$ ipython --no-banner

In [1]: import numpy as np

In [2]: from numpy import linalg as LA

In [3]: np.set_printoptions(precision=1, suppress=True, linewidth=160, floatmode="fixed")

In [4]: W0 = np.load("block10.npy")

In [5]: W0
Out[5]: 
array([[ 1,  0,  0,  0,  0,  0,  0,  0],
       [ 1,  1,  0,  0,  0,  0,  0,  0],
       [ 1, -1,  1,  0,  0,  0,  0,  0],
       [-2,  3, -2,  1,  0,  0,  0,  0],
       [ 1, -3,  0, -3,  1,  0,  0,  0],
       [-2, -1,  2,  2, -1,  1,  0,  0],
       [-2,  3,  2, -2, -1,  2,  1,  0],
       [-2, -2, -2, -2,  1,  1, -3,  1]])

In [6]: (W0 - W0.T) / 2
Out[6]: 
array([[ 0.0, -0.5, -0.5,  1.0, -0.5,  1.0,  1.0,  1.0],
       [ 0.5,  0.0,  0.5, -1.5,  1.5,  0.5, -1.5,  1.0],
       [ 0.5, -0.5,  0.0,  1.0,  0.0, -1.0, -1.0,  1.0],
       [-1.0,  1.5, -1.0,  0.0,  1.5, -1.0,  1.0,  1.0],
       [ 0.5, -1.5,  0.0, -1.5,  0.0,  0.5,  0.5, -0.5],
       [-1.0, -0.5,  1.0,  1.0, -0.5,  0.0, -1.0, -0.5],
       [-1.0,  1.5,  1.0, -1.0, -0.5,  1.0,  0.0,  1.5],
       [-1.0, -1.0, -1.0, -1.0,  0.5,  0.5, -1.5,  0.0]])

In [7]: np.allclose(W0 @ W0.T, W0.T @ W0)
Out[7]: False

In [8]: W0.inv()
AttributeError: 'numpy.ndarray' object has no attribute 'inv'


In [9]: round(float(LA.det(W0)), 1)
Out[9]: 1.0

In [10]: np.allclose(W0, W0.T)
Out[10]: False

In [11]: (W0 + W0.T) / 2
Out[11]: 
array([[ 1.0,  0.5,  0.5, -1.0,  0.5, -1.0, -1.0, -1.0],
       [ 0.5,  1.0, -0.5,  1.5, -1.5, -0.5,  1.5, -1.0],
       [ 0.5, -0.5,  1.0, -1.0,  0.0,  1.0,  1.0, -1.0],
       [-1.0,  1.5, -1.0,  1.0, -1.5,  1.0, -1.0, -1.0],
       [ 0.5, -1.5,  0.0, -1.5,  1.0, -0.5, -0.5,  0.5],
       [-1.0, -0.5,  1.0,  1.0, -0.5,  1.0,  1.0,  0.5],
       [-1.0,  1.5,  1.0, -1.0, -0.5,  1.0,  1.0, -1.5],
       [-1.0, -1.0, -1.0, -1.0,  0.5,  0.5, -1.5,  1.0]])

In [12]: LA.matrix_power(W0, 4)
Out[12]: 
array([[   1,    0,    0,    0,    0,    0,    0,    0],
       [   4,    1,    0,    0,    0,    0,    0,    0],
       [  -2,   -4,    1,    0,    0,    0,    0,    0],
       [   6,   24,   -8,    1,    0,    0,    0,    0],
       [   4,  -90,   36,  -12,    1,    0,    0,    0],
       [ -37,   96,  -40,   26,   -4,    1,    0,    0],
       [ -51,   78,  -12,   58,  -16,    8,    1,    0],
       [   5, -100,  -60,  -68,   40,  -32,  -12,    1]])
